In [1]: import numpy as np

In [2]: np.set_printoptions(precision=3, suppress=True, linewidth=120)

In [3]: X = np.load("mat.npy")

In [4]: X
Out[4]: 
array([[ 0.8,  2.6,  1.2,  0.2, -0.3,  0.7,  0.2,  2.5, -2.9, -1.3],
       [ 1.7,  0.9,  0.6,  1.3,  1.2, -0.9,  1.9,  3. ,  0.8,  0. ],
       [-1.5,  1. ,  0.6, -0.5, -0.9, -1.4, -2.4,  6. ,  1. , -2.1],
       [-0.7,  0.6, -1.1,  0.8,  1.7, -0.5,  0.1,  3.5, -0.2, -0.7],
       [ 1.3,  1. , -1.4, -1.7,  1. ,  1.3,  0.1,  3. , -0.6, -0.6],
       [-1.2,  0.4,  0.1,  2. ,  0.9,  0.1,  0.3,  2. , -0.3, -1.4],
       [-0.6, -1. , -0.5,  1.2,  1.4,  0.7,  1.5, -3.5,  1.3,  0.3],
       [-2.3,  0.6,  0.3,  0.6,  1.1,  0.3, -0.4, -0.5,  0.6, -1.6],
       [-1.1, -0.7,  0.3, -0.8,  0.2,  2.3,  1. , -1. , -1.1,  0.6],
       [ 0.5, -1.3,  0.9,  1. , -1. ,  0.7,  1.1, -1. ,  0.4, -1.6]])

In [5]: rng = np.random.default_rng(608)

In [6]: z = rng.permutation(10)

In [7]: z
Out[7]: array([6, 2, 9, 8, 4, 7, 5, 0, 1, 3])

In [8]: other = X[z][:, z]

In [9]: np.trace(other)
Out[9]: np.float64(2.5)

In [10]: np.allclose(other, X)
Out[10]: False

In [11]: other
Out[11]: 
array([[ 1.5, -0.5,  0.3,  1.3,  1.4, -3.5,  0.7, -0.6, -1. ,  1.2],
       [-2.4,  0.6, -2.1,  1. , -0.9,  6. , -1.4, -1.5,  1. , -0.5],
       [ 1.1,  0.9, -1.6,  0.4, -1. , -1. ,  0.7,  0.5, -1.3,  1. ],
       [ 1. ,  0.3,  0.6, -1.1,  0.2, -1. ,  2.3, -1.1, -0.7, -0.8],
       [ 0.1, -1.4, -0.6, -0.6,  1. ,  3. ,  1.3,  1.3,  1. , -1.7],
       [-0.4,  0.3, -1.6,  0.6,  1.1, -0.5,  0.3, -2.3,  0.6,  0.6],
       [ 0.3,  0.1, -1.4, -0.3,  0.9,  2. ,  0.1, -1.2,  0.4,  2. ],
       [ 0.2,  1.2, -1.3, -2.9, -0.3,  2.5,  0.7,  0.8,  2.6,  0.2],
       [ 1.9,  0.6,  0. ,  0.8,  1.2,  3. , -0.9,  1.7,  0.9,  1.3],
       [ 0.1, -1.1, -0.7, -0.2,  1.7,  3.5, -0.5, -0.7,  0.6,  0.8]])
